$ python -q
>>> import numpy as np
>>> np.set_printoptions(precision=3, suppress=True, linewidth=120)
>>> F = np.loadtxt("dump.csv", delimiter=",")
>>> F
array([[ 5., 11., 19., 10., 10.,  6.],
       [ 0., 11.,  7.,  6.,  6., 11.],
       [ 2., 13., 14.,  9.,  9., 11.],
       [ 4., 11., 19., 10., 10.,  7.],
       [ 2.,  8.,  7.,  5.,  5.,  6.],
       [ 3.,  8., 16.,  8.,  8.,  5.]])
>>> x = np.array([-3, 5, -4, -3, -3, 3])
>>> h = np.maximum(F @ x, 0)
>>> np.flatnonzero(h > 1e-9)
array([1])
>>> np.maximum(F @ x, 0) - np.maximum(-F @ x, 0)
array([-78.,  24., -18., -72.,  -6., -66.])
>>> F.T @ h
array([  0., 264., 168., 144., 144., 264.])
>>> F * (h > 1e-9)[:, None]
array([[ 0.,  0.,  0.,  0.,  0.,  0.],
       [ 0., 11.,  7.,  6.,  6., 11.],
       [ 0.,  0.,  0.,  0.,  0.,  0.],
       [ 0.,  0.,  0.,  0.,  0.,  0.],
       [ 0.,  0.,  0.,  0.,  0.,  0.],
       [ 0.,  0.,  0.,  0.,  0.,  0.]])
>>> r0, v = F[2], F[3]
>>> r0 @ v
np.float64(674.0)
>>> r0 @ r0
np.float64(652.0)
>>> p = (r0 @ v) / (r0 @ r0) * r0
>>> np.outer(r0, v)
array([[  8.,  22.,  38.,  20.,  20.,  14.],
       [ 52., 143., 247., 130., 130.,  91.],
       [ 56., 154., 266., 140., 140.,  98.],
       [ 36.,  99., 171.,  90.,  90.,  63.],
       [ 36.,  99., 171.,  90.,  90.,  63.],
       [ 44., 121., 209., 110., 110.,  77.]])
>>> np.linalg.matrix_rank(np.outer(r0, v))
np.int64(1)
>>> round(np.linalg.norm(r0 + v) ** 2 + np.linalg.norm(r0 - v) ** 2, 3)
np.float64(2798.0)
>>> np.round(np.trace(np.linalg.pinv(F) @ F), 3)
np.float64(3.0)
>>> np.abs(np.diag(np.linalg.qr(F)[1])) > 1e-9
array([ True,  True,  True, False, False, False])
>>> np.linalg.lstsq(F[:-1].T, F[-1])[2]
np.int32(3)
>>> np.round(F @ np.linalg.pinv(F) @ F, 3) + 0
array([[ 5., 11., 19., 10., 10.,  6.],
       [ 0., 11.,  7.,  6.,  6., 11.],
       [ 2., 13., 14.,  9.,  9., 11.],
       [ 4., 11., 19., 10., 10.,  7.],
       [ 2.,  8.,  7.,  5.,  5.,  6.],
       [ 3.,  8., 16.,  8.,  8.,  5.]])
>>> r = np.linalg.matrix_rank(F)
>>> r
np.int64(3)
>>> null = np.linalg.svd(F)[2][r:].T
>>> [int(np.linalg.matrix_rank(F[:i])) for i in range(1, len(F) + 1)]
[1, 2, 3, 3, 3, 3]
>>> [int(np.linalg.matrix_rank(np.delete(F, i, axis=0))) for i in range(6)]
[3, 3, 3, 3, 3, 3]
>>> [int(np.linalg.matrix_rank(F[:, :j + 1])) for j in range(6)]
[1, 2, 3, 3, 3, 3]
